>>> import numpy as np
>>> np.set_printoptions(precision=2, suppress=True, linewidth=100, legacy="1.25")
>>> def rnd(a):
...     return np.round(a, 2) + 0
... 
>>> m1 = np.load("data.npy")
>>> rnd(m1)
array([[0.25, 0.5 , 0.25, 0.  ],
       [0.22, 0.33, 0.11, 0.33],
       [0.25, 0.  , 0.5 , 0.25],
       [0.43, 0.  , 0.29, 0.29]])
>>> # row-stochastic, so 1 is an eigenvalue
>>> q = m1.astype(float).copy()
>>> for j in range(4):
...     q[:, j] -= q[:, :j] @ (q[:, :j].T @ q[:, j])
...     q[:, j] /= np.linalg.norm(q[:, j])
... 
>>> rnd(q)
array([[ 0.42,  0.72,  0.17, -0.53],
       [ 0.37,  0.42, -0.25,  0.79],
       [ 0.42, -0.28,  0.84,  0.22],
       [ 0.72, -0.48, -0.46, -0.23]])
>>> u = np.array([-4, 8, -6, -9])
>>> out = q + np.outer(u, np.eye(4)[3])
>>> print(np.linalg.matrix_rank(out - q))
1
>>> rnd(out)
array([[ 0.42,  0.72,  0.17, -4.53],
       [ 0.37,  0.42, -0.25,  8.79],
       [ 0.42, -0.28,  0.84, -5.78],
       [ 0.72, -0.48, -0.46, -9.23]])
>>> out = np.linalg.inv(m1)
>>> rnd(m1 @ out)
array([[1., 0., 0., 0.],
       [0., 1., 0., 0.],
       [0., 0., 1., 0.],
       [0., 0., 0., 1.]])
>>> rnd(np.linalg.cond(m1))
6.27
>>> rnd(np.linalg.inv(out))
array([[0.25, 0.5 , 0.25, 0.  ],
       [0.22, 0.33, 0.11, 0.33],
       [0.25, 0.  , 0.5 , 0.25],
       [0.43, 0.  , 0.29, 0.29]])
>>> rnd(np.linalg.det(m1) * np.linalg.det(out))
1.0
>>> rnd(np.linalg.slogdet(m1)[0])
1.0
>>> W1 = np.array([[2, 0, 2, 0], [0, 2, 2, 2], [2, 0, 1, 2], [2, 1, 0, 0]])
>>> b = np.array([-3, 2, 0, -1])
>>> H = np.maximum(m1 @ W1 + b, 0)
>>> print((H > 0).astype(int))
[[0 1 1 1]
 [0 1 1 0]
 [0 1 1 0]
 [0 1 1 0]]
>>> rnd(H)
array([[0.  , 3.  , 1.75, 0.5 ],
       [0.  , 3.  , 1.22, 0.  ],
       [0.  , 2.25, 1.  , 0.  ],
       [0.  , 2.29, 1.14, 0.  ]])
>>> (H > 0).mean(axis=0)
array([0.  , 1.  , 1.  , 0.25])
>>> C = np.array([[1, 2, 0], [0, 2, 2], [2, 2, 1], [2, 2, 0]])
>>> rnd(H @ C)
array([[ 4.5 , 10.5 ,  7.75],
       [ 2.44,  8.44,  7.22],
       [ 2.  ,  6.5 ,  5.5 ],
       [ 2.29,  6.86,  5.71]])
>>> W1 @ C
array([[ 6,  8,  2],
       [ 8, 12,  6],
       [ 8, 10,  1],
       [ 2,  6,  2]])
>>> (H @ C).round(6).argmax(axis=1)
array([1, 1, 1, 1])
>>> vec = np.array([1, 0, 1, 3])
>>> rnd(np.einsum("ij,j->i", m1, vec))
array([0.5 , 1.33, 1.5 , 1.57])
>>> rnd(m1 @ (2 * vec))
array([1.  , 2.67, 3.  , 3.14])
>>> mat = np.array([[4, -5, 3, 6, -4, -10, 5, 0],
...     [-5, 8, 4, 2, 0, -4, 2, -5],
...     [3, 4, -10, 8, 3, -1, -2, -3],
...     [6, 2, 8, 10, -3, 0, -1, 1],
...     [-4, 0, 3, -3, 6, 2, 9, 3],
...     [-10, -4, -1, 0, 2, 8, -2, 0],
...     [5, 2, -2, -1, 9, -2, -6, -1],
...     [0, -5, -3, 1, 3, 0, -1, 6]])
>>> rng = np.random.default_rng(3271)
>>> lab = rng.permutation(8)
>>> out = mat[:, lab] * rng.choice([-1, 1], 8)
>>> out
array([[-10,   5,  -4,  -3,   4,  -5,   0,  -6],
       [ -4,   2,   0,  -4,  -5,   8,   5,  -2],
       [ -1,  -2,   3,  10,   3,   4,   3,  -8],
       [  0,  -1,  -3,  -8,   6,   2,  -1, -10],
       [  2,   9,   6,  -3,  -4,   0,  -3,   3],
       [  8,  -2,   2,   1, -10,  -4,   0,   0],
       [ -2,  -6,   9,   2,   5,   2,   1,   1],
       [  0,  -1,   3,   3,   0,  -5,  -6,  -1]])
>>> U, _, VT = np.linalg.svd(mat.T @ out)
>>> lab
array([5, 6, 4, 2, 0, 1, 7, 3])
>>> X = np.load("test14.npy")
>>> rnd(X)
array([[-0.25, -0.07, -0.68],
       [-0.51, -0.08, -0.28],
       [ 0.25, -0.66, -0.08],
       [-0.06,  0.22,  0.03],
       [ 0.  , -0.44,  0.5 ],
       [-0.19, -0.56, -0.17],
       [ 0.76,  0.02, -0.42]])
>>> # columns are unit length and at right angles
>>> u = np.array([2, 2, 0])
>>> rnd(np.correlate(X[1], X[0], "full"))
array([0.34, 0.09, 0.32, 0.04, 0.07])
>>> rnd(np.polyval(u, X[1]))
array([-0.5 , -0.15, -0.4 ])
>>> print(rnd(np.cross(X[1, :3], X[0, :3])))
[ 0.03 -0.27  0.02]
>>> q, vecs = np.linalg.qr(m1[:, :1])[0], np.linalg.qr(m1[:, 1:])[0]
>>> s = np.linalg.svd(q.T @ vecs, compute_uv=False)
>>> rnd(np.degrees(np.arccos(s.clip(0, 1))))
array([19.48])
>>> rnd(np.linalg.norm(q @ q.T - vecs @ vecs.T, 2))
1.0
>>> rnd(s)
array([0.94])
>>> out = np.c_[X[:, :2] @ np.array([[3, 1], [2, 2]]), np.array([0, 6, 7, 1, 4, -5, 5])]
>>> rnd(out)
array([[-0.91, -0.4 ,  0.  ],
       [-1.68, -0.67,  6.  ],
       [-0.57, -1.07,  7.  ],
       [ 0.24,  0.37,  1.  ],
       [-0.87, -0.87,  4.  ],
       [-1.69, -1.31, -5.  ],
       [ 2.32,  0.8 ,  5.  ]])
>>> rnd(np.linalg.norm(np.linalg.qr(X)[0].T @ out, axis=0) ** 2 / ((out ** 2).sum(axis=0) + 1e-12))
array([1.  , 1.  , 0.18])
>>> np.linalg.matrix_rank(np.c_[X, out])
4
>>> np.linalg.matrix_rank(out)
3
>>> print(rnd(np.linalg.norm(out - X @ np.linalg.lstsq(X, out)[0], axis=0)))
[ 0.    0.   11.14]
>>> vec = np.array([1, 6, 3])
>>> target = X @ vec
>>> rnd(target)
array([-2.73, -1.82, -3.97,  1.31, -1.12, -4.05, -0.39])
>>> try:
...     np.linalg.solve(X, target)
... except np.linalg.LinAlgError as e:
...     print("failed:", e)
... 
failed: Last 2 dimensions of the array must be square
>>> rnd(np.linalg.lstsq(X, target)[0])
array([1., 6., 3.])
>>> rnd(np.linalg.pinv(X) @ X)
array([[1., 0., 0.],
       [0., 1., 0.],
       [0., 0., 1.]])
>>> target = target + 0.3 * rng.normal(size=7)
>>> rnd(target)
array([-2.91, -2.23, -4.11,  1.48, -1.25, -4.09, -0.55])
>>> b, *_ = np.linalg.lstsq(X, target)
>>> rnd(np.linalg.norm(target - X @ b))
0.39
>>> print([round(float(np.linalg.norm(np.linalg.solve(X.T @ X + lam * np.eye(3), X.T @ target))), 2) for lam in (0, 1, 10, 100)])
[7.14, 3.57, 0.65, 0.07]
>>> b.round()
array([1., 6., 3.])
>>> rnd(X[:, 0] @ X[:, 1])
0.0
>>> rnd(np.linalg.svd(X, compute_uv=False))
array([1., 1., 1.])
>>> F = np.load("block7.npy")
>>> print(F)
[[1 3 0]
 [0 5 0]
 [0 5 0]
 [0 5 0]
 [1 3 0]
 [0 5 0]
 [0 5 0]
 [0 5 0]
 [3 1 0]
 [3 1 0]
 [1 3 0]
 [3 1 0]
 [0 5 0]
 [3 1 0]
 [0 5 0]
 [0 5 0]
 [3 1 0]
 [1 3 0]
 [1 3 0]
 [0 5 0]
 [1 3 0]
 [1 3 0]
 [1 3 0]
 [0 5 0]
 [1 3 0]]
>>> # rank 2
>>> np.allclose(F[:-1].T @ np.linalg.lstsq(F[:-1].T, F[-1])[0], F[-1])
True
>>> rnd(np.trace(np.linalg.pinv(F) @ F))
2.0
>>> print(np.abs(np.diag(np.linalg.qr(F)[1])) > 1e-9)
[ True  True False]
>>> U, s, VT = np.linalg.svd(F)
>>> vecs = VT[:(s > 1e-8).sum()]
>>> vec = F[10] + 3 * F[4] + rng.integers(2) * np.eye(3)[1]
>>> vec
array([ 4., 13.,  0.])
>>> np.linalg.matrix_rank(np.vstack([F, vec]))
2
>>> rnd(np.linalg.norm(vec - vecs.T @ vecs @ vec))
0.0
>>> np.allclose(vecs.T @ vecs @ vec, vec)
True
>>> data = np.load("sample1.npy")
>>> data
array([[-2, -1,  6, -3],
       [-1, -2,  3, -1],
       [ 0, -2,  0,  0],
       [ 3,  2, -9,  3],
       [ 3, -2, -9, -1]])
>>> # column 2 dominates
>>> out = data[0, 0] * data[1:] - np.outer(data[1:, 0], data[0])
>>> out
array([[ 0,  3,  0, -1],
       [ 0,  4,  0,  0],
       [ 0, -1,  0,  3],
       [ 0,  7,  0, 11]])
>>> np.flatnonzero(~out.round(6).any(axis=1))
array([], dtype=int64)
>>> np.linalg.matrix_rank(out), np.linalg.matrix_rank(data)
(2, 3)
>>> data[:, 0] / data[0, 0]
array([ 1. ,  0.5, -0. , -1.5, -1.5])
>>> rank = np.linalg.matrix_rank(out)
>>> rank
2
>>> N = np.linalg.svd(out)[2][rank:].T
>>> out @ N
array([[0., 0.],
       [0., 0.],
       [0., 0.],
       [0., 0.]])
>>> print(np.linalg.matrix_rank(out.T @ out), np.linalg.matrix_rank(out @ out.T))
2 2
>>> [int(np.linalg.matrix_rank(np.delete(out, i, axis=0))) for i in range(4)]
[2, 2, 2, 2]
>>> N @ N.T
array([[1., 0., 0., 0.],
       [0., 0., 0., 0.],
       [0., 0., 1., 0.],
       [0., 0., 0., 0.]])
>>> U, s, VT = np.linalg.svd(data, full_matrices=False)
>>> rnd(U.T @ U)
array([[1., 0., 0., 0.],
       [0., 1., 0., 0.],
       [0., 0., 1., 0.],
       [0., 0., 0., 1.]])
>>> (s > 1e-8).sum()
3
>>> np.allclose(U * s @ VT, data)
True
>>> rnd(VT @ VT.T)
array([[1., 0., 0., 0.],
       [0., 1., 0., 0.],
       [0., 0., 1., 0.],
       [0., 0., 0., 1.]])
>>> rnd(np.cumsum(s ** 2) / np.sum(s ** 2))
array([0.89, 0.99, 1.  , 1.  ])
>>> rnd(np.abs(VT[0]))
array([0.31, 0.07, 0.93, 0.19])
>>> J = (rng.random((8, 8)) < 0.3) + np.eye(8)
>>> J /= J.sum(axis=1, keepdims=True)
>>> print(rnd(J))
[[0.5  0.   0.   0.   0.   0.   0.5  0.  ]
 [0.   0.25 0.25 0.   0.   0.   0.25 0.25]
 [0.   0.   0.5  0.   0.   0.5  0.   0.  ]
 [0.   0.   0.   0.33 0.   0.   0.33 0.33]
 [0.17 0.17 0.17 0.   0.17 0.17 0.   0.17]
 [0.   0.   0.   0.   0.5  0.5  0.   0.  ]
 [0.   0.   0.   0.   0.   0.33 0.33 0.33]
 [0.   0.   0.   0.   0.   0.5  0.   0.5 ]]
>>> # looks like rank 7
>>> np.linalg.cond(J) > 100
True
>>> [round(float(x), 2) for x in np.linalg.svd(J, compute_uv=False)[:3]]
[1.18, 0.85, 0.61]
>>> np.linalg.matrix_rank(J, rtol=0.1)
7
>>> rnd(np.linalg.norm(J, 2) / np.linalg.norm(J))
0.67
>>> np.argsort(-np.linalg.norm(J, axis=0).round(6), kind="stable")[:3]
array([5, 7, 6])
>>> A = np.load("x.npy")
>>> print(A)
[[  9.03  -6.19  16.22  -1.48  -3.64   2.07]
 [  9.32  -6.48  15.94  -0.34  -4.37   2.47]
 [ -1.35   8.63  -4.61  -1.09 -10.04 -16.41]
 [ 27.34   3.45  -6.57  11.39   3.89 -16.67]
 [ 10.05  -5.05  17.63  -0.36  -8.83  -1.13]
 [ 28.26   3.69  -5.67  12.46   7.16 -14.82]
 [  6.8   -7.34  16.21  -0.58  -8.65   2.62]
 [ 23.88   7.09  -7.42  12.79   5.05 -15.51]
 [  8.46  -7.    16.21  -0.39  -5.81   1.32]
 [ -2.96   7.14  -7.64  -2.63  -9.41 -14.1 ]
 [  8.11  -7.92  13.65  -2.15  -5.25   0.96]
 [ 26.25   4.86  -5.64  11.59   4.51 -16.78]
 [ -1.26   7.34  -7.85  -1.3   -8.64 -17.35]
 [ 26.44   5.62  -6.24  12.03   6.08 -15.8 ]
 [ 25.24   5.08  -7.9   11.45   6.55 -15.86]
 [  0.21   7.97  -6.25  -2.24  -9.89 -14.21]
 [  8.56  -6.93  15.32  -1.22  -5.88   1.41]
 [ -1.78   9.05  -5.51  -1.22  -6.91 -16.23]
 [ 24.79   4.83  -6.27  10.71   5.68 -16.58]
 [  8.6   -8.04  17.87  -0.64  -5.86   2.17]
 [ 23.52   5.45  -6.13  13.9    6.49 -17.23]]
>>> lab = A[:, 2] > np.median(A[:, 2])
>>> u = A[lab].mean(axis=0) - A[~lab].mean(axis=0)
>>> ((A - A.mean(axis=0)) @ u > 0).astype(int)
array([1, 1, 0, 0, 1, 0, 1, 0, 1, 0, 1, 0, 0, 0, 0, 0, 1, 0, 0, 1, 0])
>>> print(rnd(u))
[-11.76  -9.41  18.58  -9.14  -8.11  13.83]
>>> lab.astype(int)
array([1, 1, 1, 0, 1, 0, 1, 0, 1, 0, 1, 0, 0, 0, 0, 0, 1, 1, 0, 1, 0])
>>> out = X + rng.integers(-2, 3, (7, 1)) @ rng.integers(-2, 3, (1, 3))
>>> print(rnd(out))
[[-4.25 -2.07 -0.68]
 [-2.51 -1.08 -0.28]
 [-1.75 -1.66 -0.08]
 [-0.06  0.22  0.03]
 [-4.   -2.44  0.5 ]
 [ 3.81  1.44 -0.17]
 [ 2.76  1.02 -0.42]]
>>> rnd(np.linalg.svd(out - X, compute_uv=False))
array([8.66, 0.  , 0.  ])
>>> vec = np.array([6, 0, 2, 7, 1, 0])
>>> target = A @ vec
>>> b, lr = np.zeros(6), 1 / np.linalg.norm(A, 2) ** 2
>>> for i in range(150):
...     b -= lr * A.T @ (A @ b - target)
...     if i % 50 == 0: print(i, round(np.linalg.norm(A @ b - target), 2))
... 
0 194.06
50 18.34
100 16.37
>>> print(rnd(b))
[ 6.79 -0.5   1.71  4.02  2.18 -0.59]
>>> dist = np.linalg.norm(A[:, None] - A[None], axis=-1)
>>> rnd(dist[:5, :5])
array([[ 0.  ,  1.5 , 33.82, 39.  ,  6.54],
       [ 1.5 ,  0.  , 33.97, 38.76,  6.19],
       [33.82, 33.97,  0.  , 34.69, 32.36],
       [39.  , 38.76, 34.69,  0.  , 38.71],
       [ 6.54,  6.19, 32.36, 38.71,  0.  ]])
>>> print(dist.shape)
(21, 21)
>>> np.unravel_index(dist.round(6).argmax(), dist.shape)
(6, 14)
>>> dist[1].round(6).argsort(kind="stable")[:4]
array([ 1,  0,  8, 16])
>>> np.flatnonzero(dist[1] < dist.mean() / 2)
array([ 0,  1,  4,  6,  8, 10, 16, 19])
>>> K = np.array([[4.0, 1.0, 1.0, 1.0, 1.0],
...     [1.0, 4.0, 1.0, 1.0, 1.0],
...     [1.0, 1.0, 4.0, 1.0, 1.0],
...     [1.0, 1.0, 1.0, 4.0, 1.0],
...     [1.0, 1.0, 1.0, 1.0, 4.0]])
>>> K
array([[4., 1., 1., 1., 1.],
       [1., 4., 1., 1., 1.],
       [1., 1., 4., 1., 1.],
       [1., 1., 1., 4., 1.],
       [1., 1., 1., 1., 4.]])
>>> # symmetric
>>> vec = np.ones(5)
>>> for _ in range(5):
...     vec = K @ vec
...     vec /= np.linalg.norm(vec)
...     print(round(vec @ K @ vec, 2))
... 
8.0
8.0
8.0
8.0
8.0
>>> rnd(vec)
array([0.45, 0.45, 0.45, 0.45, 0.45])
>>> rnd(np.linalg.eigvalsh(K)[-1])
8.0
>>> out = np.array([[1, -2], [3, 2], [-4, -3], [-3, 2]])
>>> np.linalg.matrix_rank(m1 @ out)
2
>>> rnd(np.einsum("ij->j", m1))
array([1.15, 0.83, 1.15, 0.87])
>>> np.linalg.matrix_rank(np.vstack([m1, out.T]))
4
